% ipython --no-banner

In [1]: import numpy as np

In [2]: np.set_printoptions(suppress=True, linewidth=100)

In [3]: f = np.array([2, 0, 0, -2])

In [4]: r1 = np.array([2, 2, -2, 2, -1, -2, -3, 0])

In [5]: J = f[:, None] + r1[None, :]

In [6]: J
Out[6]: 
array([[ 4,  4,  0,  4,  1,  0, -1,  2],
       [ 2,  2, -2,  2, -1, -2, -3,  0],
       [ 2,  2, -2,  2, -1, -2, -3,  0],
       [ 0,  0, -4,  0, -3, -4, -5, -2]])

In [7]: np.round(J @ np.linalg.pinv(J) @ J, 2) + 0
Out[7]: 
array([[ 4.,  4.,  0.,  4.,  1.,  0., -1.,  2.],
       [ 2.,  2., -2.,  2., -1., -2., -3.,  0.],
       [ 2.,  2., -2.,  2., -1., -2., -3.,  0.],
       [ 0.,  0., -4.,  0., -3., -4., -5., -2.]])

In [8]: np.linalg.lstsq(J[:-1].T, J[-1])[2]
Out[8]: np.int32(2)

In [9]: round(np.trace(np.linalg.pinv(J) @ J), 2)
Out[9]: np.float64(2.0)

In [10]: np.allclose(J[:-1].T @ np.linalg.lstsq(J[:-1].T, J[-1])[0], J[-1])
Out[10]: True

In [11]: np.argsort(-np.linalg.norm(J, axis=0).round(6), kind="stable")[:3]
Out[11]: array([6, 0, 1])

In [12]: round(np.linalg.norm(J, 2) / np.linalg.norm(J), 2)
Out[12]: np.float64(0.81)

In [13]: np.linalg.cond(J) > 100
Out[13]: np.True_

In [14]: [round(float(x), 2) for x in np.linalg.svd(J, compute_uv=False)[:3]]
Out[14]: [11.05, 7.86, 0.0]

In [15]: np.linalg.matrix_rank(J, rtol=0.1)
Out[15]: np.int64(2)

In [16]: left, sigma, VT = np.linalg.svd(J)

In [17]: V = VT[:(sigma > 1e-8).sum()]

In [18]: rng = np.random.default_rng(7517)

In [19]: x0 = J[3] + 3 * J[0] + rng.integers(2) * np.eye(8)[1]

In [20]: x0
Out[20]: array([12., 13., -4., 12.,  0., -4., -8.,  4.])

In [21]: np.linalg.matrix_rank(np.vstack([J, x0]))
Out[21]: np.int64(3)

In [22]: round(float(np.linalg.norm(x0 - V.T @ V @ x0)), 2)
Out[22]: 0.84

In [23]: np.round(np.diag(V.T @ V), 2)
Out[23]: array([0.3 , 0.3 , 0.23, 0.3 , 0.14, 0.23, 0.38, 0.13])

In [24]: np.allclose(V.T @ V @ x0, x0)
Out[24]: False

In [25]: np.round(V.T @ V, 2)
Out[25]: 
array([[ 0.3 ,  0.3 , -0.01,  0.3 ,  0.07, -0.01, -0.08,  0.14],
       [ 0.3 ,  0.3 , -0.01,  0.3 ,  0.07, -0.01, -0.08,  0.14],
       [-0.01, -0.01,  0.23, -0.01,  0.17,  0.23,  0.29,  0.11],
       [ 0.3 ,  0.3 , -0.01,  0.3 ,  0.07, -0.01, -0.08,  0.14],
       [ 0.07,  0.07,  0.17,  0.07,  0.14,  0.17,  0.19,  0.12],
       [-0.01, -0.01,  0.23, -0.01,  0.17,  0.23,  0.29,  0.11],
       [-0.08, -0.08,  0.29, -0.08,  0.19,  0.29,  0.38,  0.1 ],
       [ 0.14,  0.14,  0.11,  0.14,  0.12,  0.11,  0.1 ,  0.13]])
